% python3 -q
>>> import numpy as np
>>> np.set_printoptions(precision=3, suppress=True, linewidth=100)
>>> Z = np.sign(np.array([[0, -1, -2], [-2, 1, 1], [1, 2, 0]]))
>>> Y = (np.tril(Z, -1) + np.eye(3)) @ (np.triu(Z, 1) + np.eye(3))
>>> vals = np.array([-4, -5, -4])
>>> A = np.rint(Y * vals @ np.linalg.inv(Y)) + 0
>>> print(A)
[[-1.  2. -1.]
 [-6. -8.  2.]
 [ 0.  0. -4.]]
>>> Y = np.linalg.inv(A)
>>> print(Y)
[[-0.4  -0.1   0.05]
 [ 0.3  -0.05 -0.1 ]
 [-0.   -0.   -0.25]]
>>> print((np.abs(Y) > 1e-9).astype(int))
[[1 1 1]
 [1 1 1]
 [0 0 1]]
>>> print(np.linalg.det(A) * Y)
[[ 32.   8.  -4.]
 [-24.   4.   8.]
 [  0.   0.  20.]]
>>> print((A - A.T) / 2)
[[ 0.   4.  -0.5]
 [-4.   0.   1. ]
 [ 0.5 -1.   0. ]]
>>> print(np.sort(np.abs(np.linalg.eigvals(A))))
[4. 4. 5.]
>>> print(np.linalg.matrix_power(A, 4))
[[-851. -738.  369.]
 [2214. 1732. -738.]
 [   0.    0.  256.]]
>>> print(np.allclose(A @ A.T, A.T @ A))
False
>>> print(np.round(np.linalg.det(A), 3))
-80.0
>>> print(np.allclose(A, A.T))
False
>>> print((A + A.T) / 2)
[[-1.  -2.  -0.5]
 [-2.  -8.   1. ]
 [-0.5  1.  -4. ]]
>>> vals, evecs = np.linalg.eig(A)
>>> print(np.sort(np.linalg.eigvals(A @ A)))
[16. 16. 25.]
>>> q, R = np.linalg.qr(A)
>>> print(np.round(q.T @ q, 3) + 0)
[[1. 0. 0.]
 [0. 1. 0.]
 [0. 0. 1.]]
>>> print(np.round(abs(R[0, 0]), 3), np.round(np.linalg.norm(A[:, 0]), 3))
6.083 6.083
>>> print(np.abs(np.diag(R)))
[6.083 3.288 4.   ]
>>> print(R)
[[ 6.083  7.562 -1.808]
 [ 0.    -3.288  1.315]
 [ 0.     0.    -4.   ]]
>>> print(np.allclose(R.T @ R, A.T @ A))
True
>>> print(q @ R)
[[-1.  2. -1.]
 [-6. -8.  2.]
 [ 0.  0. -4.]]
>>> print(q.shape, R.shape)
(3, 3) (3, 3)
>>> rng = np.random.default_rng(7228)
>>> lab = rng.integers(0, 3, 4)
>>> M = np.triu((lab[:, None] == lab) & (rng.random((4, 4)) < 0.8), 1).astype(int)
>>> M += M.T
>>> print(M)
[[0 0 0 0]
 [0 0 1 1]
 [0 1 0 0]
 [0 1 0 0]]
>>> print(np.round(np.poly(M), 3) + 0)
[ 1.  0. -2.  0.  0.]
>>> print(round(float(np.linalg.det(M[::-1])), 3))
0.0
>>> print(np.einsum("ij,ji->", M, M))
4
>>> print(round(np.linalg.det(M.T), 3))
0.0
>>> left, sig, VT = np.linalg.svd(M)
>>> evecs = VT[:(sig > 1e-8).sum()]
>>> x0 = M[3] + 2 * M[0] + rng.integers(2) * np.eye(4)[1]
>>> print(x0)
[0. 1. 0. 0.]
>>> print(evecs.T @ evecs)
[[0.  0.  0.  0. ]
 [0.  1.  0.  0. ]
 [0.  0.  0.5 0.5]
 [0.  0.  0.5 0.5]]
>>> print(np.allclose(evecs.T @ evecs @ x0, x0))
True
>>> proj = np.triu(np.array([[4, 0, -5, 3], [-5, 5, -2, -1], [-4, 4, -4, -4], [-4, -5, 1, -2]]), 1) + np.eye(4)
>>> Y = proj @ M @ np.linalg.inv(proj)
>>> print(round(np.linalg.det(Y), 3))
0.0
>>> print(proj @ M - M @ proj)
[[ 0. -2.  0.  0.]
 [ 0. -3.  0.  4.]
 [ 0. -4.  2.  1.]
 [ 0.  0.  2.  1.]]
>>> print(np.linalg.matrix_rank(Y))
2
>>> print(Y)
[[  0.  -2.  -4. -18.]
 [  0.  -3.  -5. -22.]
 [  0.  -3.  -6. -27.]
 [  0.   1.   2.   9.]]
>>> print(np.round(np.poly(Y), 3) + 0)
[ 1.  0. -2.  0.  0.]
>>> left, sig, VT = np.linalg.svd(M)
>>> print(sig.round(3) + 0)
[1.414 1.414 0.    0.   ]
>>> print(np.argmax(sig[:-1] / (sig[1:] + 1e-6)) + 1)
2
>>> Y = left[:, :2] @ np.diag(sig[:2]) @ VT[:2]
>>> print(Y.round(3) + 0)
[[0. 0. 0. 0.]
 [0. 0. 1. 1.]
 [0. 1. 0. 0.]
 [0. 1. 0. 0.]]
>>> print(np.round(np.abs(M - Y).max(), 3))
0.0
>>> feats = np.array([[0.9, -0.1, 1.5, -0.5],
...     [-5.7, 0.3, 0.0, 0.9],
...     [3.0, 0.9, -1.1, 0.9],
...     [-4.8, -0.9, 0.0, 0.9]])
>>> # column 0 dominates
>>> r0 = np.array([0, 0])
>>> print(np.polyval(r0, feats[3]))
[0. 0. 0. 0.]
>>> print(np.convolve(feats[3], r0))
[0. 0. 0. 0. 0.]
>>> print(np.array([np.convolve(row, r0, "same") for row in feats]))
[[0. 0. 0. 0.]
 [0. 0. 0. 0.]
 [0. 0. 0. 0.]
 [0. 0. 0. 0.]]
>>> Y = np.array([[0, 0], [-2, -3], [2, 3], [-1, -2]])
>>> print(np.linalg.matrix_rank(np.vstack([feats, Y.T])))
4
>>> print(np.einsum("ik,kj->ji", feats, Y))
[[ 3.7 -1.5 -4.9  0.9]
 [ 5.8 -2.7 -7.8  0.9]]
>>> print(np.einsum("ik,kj->ij", feats, Y))
[[ 3.7  5.8]
 [-1.5 -2.7]
 [-4.9 -7.8]
 [ 0.9  0.9]]
>>> print(Y.T @ feats.T)
[[ 3.7 -1.5 -4.9  0.9]
 [ 5.8 -2.7 -7.8  0.9]]
>>> print(np.vstack([feats, Y.T]).shape)
(6, 4)
>>> def softmax(z):
...     e = np.exp(z - z.max(axis=-1, keepdims=True))
...     return e / e.sum(axis=-1, keepdims=True)
... 
>>> print(softmax(feats).sum(axis=1))
[1. 1. 1. 1.]
>>> print(softmax(feats[1] + -3))
[0.001 0.28  0.208 0.511]
>>> scores = feats @ feats.T / np.sqrt(4)
>>> print(np.round(softmax(scores + np.triu(np.full(scores.shape, -np.inf), 1)), 3) + 0)
[[1.    0.    0.    0.   ]
 [0.    1.    0.    0.   ]
 [0.003 0.    0.997 0.   ]
 [0.    0.835 0.    0.165]]
>>> print(round(float(np.linalg.det(feats)), 3))
-12.19
>>> print(np.sort(np.abs(np.linalg.eigvals(feats))))
[0.835 2.075 2.075 3.392]
>>> print(np.allclose(feats, feats.T))
False
>>> print(round(np.trace(feats), 3))
1.0
>>> print(np.allclose(feats @ feats.T, feats.T @ feats))
False
>>> print((feats + feats.T) / 2)
[[ 0.9  -2.9   2.25 -2.65]
 [-2.9   0.3   0.45  0.  ]
 [ 2.25  0.45 -1.1   0.45]
 [-2.65  0.    0.45  0.9 ]]
>>> Y = np.linalg.inv(feats)
>>> print(np.round(np.linalg.inv(Y), 3) + 0)
[[ 0.9 -0.1  1.5 -0.5]
 [-5.7  0.3  0.   0.9]
 [ 3.   0.9 -1.1  0.9]
 [-4.8 -0.9  0.   0.9]]
>>> print(np.allclose(Y, feats.T))
False
>>> print(round(np.linalg.det(feats) * np.linalg.det(Y), 3))
1.0
>>> print(round(np.linalg.cond(feats), 3))
12.017
>>> print((np.abs(Y) > 1e-9).astype(int))
[[1 1 1 1]
 [1 1 1 1]
 [1 1 1 1]
 [1 1 1 1]]
>>> print(np.round(feats @ Y, 3) + 0)
[[1. 0. 0. 0.]
 [0. 1. 0. 0.]
 [0. 0. 1. 0.]
 [0. 0. 0. 1.]]
>>> mat = np.load("dump.npy")
>>> print(mat)
[[-1.799  1.886 -4.105 -1.162]
 [ 1.73   0.632 -4.252  1.878]
 [ 3.117 -3.171 -0.157 -2.281]
 [-3.983  0.944 -1.372  2.523]
 [ 3.921  2.452  1.893 -0.161]
 [ 0.516 -3.092  1.39  -3.639]
 [-0.896 -2.445 -3.752  2.035]
 [-2.877 -0.486  2.238  3.388]
 [-3.581 -3.468 -0.195 -0.342]
 [-3.702 -1.706 -2.884 -0.254]
 [ 2.068 -0.602  4.279  1.431]
 [-0.05  -4.016  2.933  0.516]
 [ 4.264 -1.595  0.468  2.015]
 [ 3.792  1.354 -2.349 -1.808]
 [-4.134  0.653 -1.7   -2.144]
 [ 4.197 -2.157  0.138  1.647]
 [ 0.242 -0.94   2.546  4.192]]
>>> cen = mat - mat.mean(axis=0)
>>> evecs = np.linalg.svd(cen)[2][:1]
>>> Y = cen - cen @ evecs.T @ evecs
>>> print(np.round(np.linalg.norm(Y) / np.linalg.norm(cen), 3))
0.758
>>> print(Y.std(axis=0))
[1.256 1.917 1.991 2.111]
>>> print(np.cov(cen @ evecs.T, rowvar=False))
10.778463137783454
>>> G = np.cov(mat, rowvar=False)
>>> print(np.argwhere(np.triu(np.abs(np.corrcoef(mat.T)) > 0.8, 1)))
[]
>>> print(np.linalg.eigvalsh(G)[::-1])
[10.778  6.924  4.75   2.854]
>>> print(softmax(mat[15] + 4))
[0.912 0.002 0.016 0.071]
>>> print(softmax(mat[15]))
[0.912 0.002 0.016 0.071]
>>> scores = mat @ mat.T / np.sqrt(4)
>>> print(softmax(scores)[15] @ mat)
[ 4.215 -1.899  0.295  1.79 ]
>>> K = np.loadtxt("arr.csv", delimiter=",")
>>> print(K)
[[0. 1. 0. 0. 0.]
 [1. 0. 0. 1. 0.]
 [0. 0. 0. 1. 0.]
 [0. 1. 1. 0. 1.]
 [0. 0. 0. 1. 0.]]
>>> print(np.allclose(K @ K.T, K.T @ K))
True
>>> print(K @ K)
[[1. 0. 0. 1. 0.]
 [0. 2. 1. 0. 1.]
 [0. 1. 1. 0. 1.]
 [1. 0. 0. 3. 0.]
 [0. 1. 1. 0. 1.]]
>>> print(np.linalg.matrix_power(K, 3))
[[0. 2. 1. 0. 1.]
 [2. 0. 0. 4. 0.]
 [1. 0. 0. 3. 0.]
 [0. 4. 3. 0. 3.]
 [1. 0. 0. 3. 0.]]
>>> r = np.linalg.matrix_rank(K)
>>> print(r)
4
>>> ns = np.linalg.svd(K)[2][r:].T
>>> print(np.linalg.matrix_rank(K.T @ K), np.linalg.matrix_rank(K @ K.T))
4 4
>>> print(ns.shape)
(5, 1)
>>> print(np.round(K @ ns, 3) + 0)
[[0.]
 [0.]
 [0.]
 [0.]
 [0.]]
